% ipython --no-banner

In [1]: import numpy as np

In [2]: np.set_printoptions(suppress=True, linewidth=140)

In [3]: def rd(a):
   ...:     return np.round(a, 3) + 0
   ...: 

In [4]: mat = np.load("w.npy")

In [5]: print(mat)
[[ 1.29  -1.013 -1.051 -3.54  -2.664]
 [ 1.983  8.039 -0.075 -1.404 -5.318]
 [ 2.774  7.626 -1.255 -1.013 -5.263]
 [ 0.704 -0.436  0.469 -3.327 -2.754]
 [-0.181 -0.324 -0.176 -3.9   -2.464]
 [ 2.909 -1.865  0.226 -2.054 -1.762]
 [ 0.866 -2.081  1.153 -2.826 -1.889]
 [ 2.337 -0.07  -0.526 -2.344 -2.272]
 [ 1.976 -0.073  0.084 -2.792 -2.371]
 [ 2.738  8.633 -2.168 -0.766 -5.457]
 [ 0.595 -1.7    0.715 -3.847 -2.628]
 [ 1.619 -2.203  1.164 -3.91  -1.547]
 [ 3.031  8.792 -1.285 -3.419 -5.864]
 [-2.532 -4.044  0.198  3.16   1.868]
 [-0.451 -0.768  1.134 -3.713 -2.195]
 [ 0.963 -0.354  0.306 -2.832 -0.416]
 [ 2.526  7.885 -2.185  1.099 -5.065]
 [-0.95  -3.482  1.705  2.212  1.572]
 [-0.067 -2.568  3.678  3.771  2.681]
 [ 1.917 -0.233  1.026 -5.145  0.08 ]
 [ 0.981  0.508  1.331 -2.924 -2.716]
 [ 2.913  6.497 -3.228 -0.291 -5.301]
 [ 2.685  6.76  -2.538 -0.357 -5.268]
 [ 4.019  6.922 -1.52  -0.712 -4.15 ]
 [-1.091 -3.425  1.275  2.905  1.911]
 [-1.175 -2.021  0.456  2.323  1.893]
 [-0.224  0.121  0.709 -2.804 -0.451]
 [-2.916 -3.903  1.668  1.412  4.168]
 [ 1.43   5.567 -3.224 -2.006 -6.952]
 [ 2.934  6.721 -1.359 -2.68  -3.034]
 [ 2.245  7.137 -2.872 -1.901 -4.489]
 [-1.165 -3.609  0.448  2.871  1.555]]

In [6]: out = np.array([[-3, 1, 3], [2, 3, 1], [-2, -3, 1], [2, -1, 0], [3, 2, -3]])

In [7]: print(rd(np.einsum("ij->j", mat)))
[ 34.683  47.036  -5.717 -40.754 -66.562]

In [8]: print(np.linalg.matrix_rank(np.vstack([mat, out.T])))
5

In [9]: print(rd(np.linalg.norm(mat, axis=0)))
[11.469 26.397  9.124 15.629 19.92 ]

In [10]: print(rd(np.linalg.norm(mat, "nuc")))
66.846

In [11]: print(np.linalg.norm(mat, axis=1).argmax())
12

In [12]: print(rd(np.linalg.norm(mat[25] - mat[14])))
7.463

In [13]: print(rd(mat[25] @ mat[14]))
-10.181

In [14]: print(rd(np.linalg.norm(mat, 1)), rd(np.linalg.norm(mat, np.inf)))
115.38 22.391

In [15]: print(rd(np.linalg.norm(mat, 2)))
34.94

In [16]: out = np.c_[mat[:, :3] @ np.array([[2, 3, 0], [2, 3, 0], [2, 3, 3]]), np.array([0, 2, -2, 2, 0, -2, -1, -1, 0, 1, -2, 0, -2, -2, -1, 1, -2, 1, 1, -1, 2, 0, -1, -2, 0, 1, -2, 1, -1, -1, 1, -1])]

In [17]: print(rd(out))
[[ -1.548  -2.322  -3.153   0.   ]
 [ 19.894  29.841  -0.225   2.   ]
 [ 18.29   27.435  -3.765  -2.   ]
 [  1.474   2.211   1.407   2.   ]
 [ -1.362  -2.043  -0.528   0.   ]
 [  2.54    3.81    0.678  -2.   ]
 [ -0.124  -0.186   3.459  -1.   ]
 [  3.482   5.223  -1.578  -1.   ]
 [  3.974   5.961   0.252   0.   ]
 [ 18.406  27.609  -6.504   1.   ]
 [ -0.78   -1.17    2.145  -2.   ]
 [  1.16    1.74    3.492   0.   ]
 [ 21.076  31.614  -3.855  -2.   ]
 [-12.756 -19.134   0.594  -2.   ]
 [ -0.17   -0.255   3.402  -1.   ]
 [  1.83    2.745   0.918   1.   ]
 [ 16.452  24.678  -6.555  -2.   ]
 [ -5.454  -8.181   5.115   1.   ]
 [  2.086   3.129  11.034   1.   ]
 [  5.42    8.13    3.078  -1.   ]
 [  5.64    8.46    3.993   2.   ]
 [ 12.364  18.546  -9.684   0.   ]
 [ 13.814  20.721  -7.614  -1.   ]
 [ 18.842  28.263  -4.56   -2.   ]
 [ -6.482  -9.723   3.825   0.   ]
 [ -5.48   -8.22    1.368   1.   ]
 [  1.212   1.818   2.127  -2.   ]
 [-10.302 -15.453   5.004   1.   ]
 [  7.546  11.319  -9.672  -1.   ]
 [ 16.592  24.888  -4.077  -1.   ]
 [ 13.02   19.53   -8.616   1.   ]
 [ -8.652 -12.978   1.344  -1.   ]]

In [18]: print(rd(np.linalg.lstsq(mat, out[:, 0])[0]))
[2. 2. 2. 0. 0.]

In [19]: print(np.linalg.matrix_rank(np.c_[mat, out]))
6

In [20]: print(rd(np.linalg.norm(out - mat @ np.linalg.lstsq(mat, out)[0], axis=0)))
[0.    0.    0.    7.039]

In [21]: left, sv, Vt = np.linalg.svd(mat, full_matrices=False)

In [22]: print(rd(Vt @ Vt.T))
[[1. 0. 0. 0. 0.]
 [0. 1. 0. 0. 0.]
 [0. 0. 1. 0. 0.]
 [0. 0. 0. 1. 0.]
 [0. 0. 0. 0. 1.]]

In [23]: print(rd(sv / sv[0]))
[1.    0.444 0.177 0.16  0.131]

In [24]: print(left.shape, sv.shape, Vt.shape)
(32, 5) (5,) (5, 5)

In [25]: proj = mat @ np.linalg.solve(mat.T @ mat, mat.T)

In [26]: print(rd(np.trace(proj)))
5.0

In [27]: print(rd(np.linalg.eigvalsh(proj)))
[0. 0. 0. 0. 0. 0. 0. 0. 0. 0. 0. 0. 0. 0. 0. 0. 0. 0. 0. 0. 0. 0. 0. 0. 0. 0. 0. 1. 1. 1. 1. 1.]

In [28]: print(rd(proj @ mat[:, 4]))
[-2.664 -5.318 -5.263 -2.754 -2.464 -1.762 -1.889 -2.272 -2.371 -5.457 -2.628 -1.547 -5.864  1.868 -2.195 -0.416 -5.065  1.572  2.681
  0.08  -2.716 -5.301 -5.268 -4.15   1.911  1.893 -0.451  4.168 -6.952 -3.034 -4.489  1.555]

In [29]: print(np.allclose(proj @ proj, proj))
True

In [30]: E = np.array([[1, 0, 0, 0], [1, 1, 0, 0], [-2, 1, -1, 0], [-1, -2, 2, 2]])

In [31]: t3 = np.stack([E, 2 * E, E[::-1]])

In [32]: print(t3.sum(axis=0))
[[ 2 -2  2  2]
 [ 1  4 -1  0]
 [-5  4 -3  0]
 [-2 -6  6  6]]

In [33]: print((t3 @ E.T).shape)
(3, 4, 4)

In [34]: print(t3.shape)
(3, 4, 4)

In [35]: print(np.einsum("bij,cij->bc", t3, t3))
[[22 44 -4]
 [44 88 -8]
 [-4 -8 22]]

In [36]: print(rd(np.linalg.det(t3)))
[ -2. -32.  -2.]

In [37]: print(rd(np.linalg.svd(E, compute_uv=False)))
[3.764 2.64  0.901 0.223]

In [38]: print(np.unravel_index(np.abs(E).argmax(), E.shape))
(np.int64(2), np.int64(0))

In [39]: print(np.linalg.matrix_rank(E))
4

In [40]: print(E.mean(axis=0))
[-0.25  0.    0.25  0.5 ]

In [41]: print(rd(np.linalg.norm(E)))
4.69

In [42]: print(np.abs(E).max())
2

In [43]: print(E - E[0])
[[ 0  0  0  0]
 [ 0  1  0  0]
 [-3  1 -1  0]
 [-2 -2  2  2]]

In [44]: K = np.load("data.npy")

In [45]: print(K)
[[ 6  6  8]
 [ 8  8 10]
 [ 5  5  7]
 [ 8  8 10]
 [ 0  0  2]
 [ 4  4  6]
 [ 5  5  7]]

In [46]: dist = np.linalg.norm(mat[:, None] - mat[None], axis=-1)

In [47]: print(np.linalg.matrix_rank(dist ** 2))
7

In [48]: print(rd(dist[:5, :5]))
[[0.    9.746 9.488 1.744 1.89 ]
 [9.746 0.    1.531 9.167 9.434]
 [9.488 1.531 0.    9.16  9.448]
 [1.744 9.167 9.16  0.    1.274]
 [1.89  9.434 9.448 1.274 0.   ]]

In [49]: print((dist + 1e9 * np.eye(32)).round(6).argmin(axis=1))
[ 3  2  9  4  3  7 11  8  7  2  3  6  1 31  4 26 22 24 24 15  3 22 21  2 17 31 15 13 21 30 22 24]
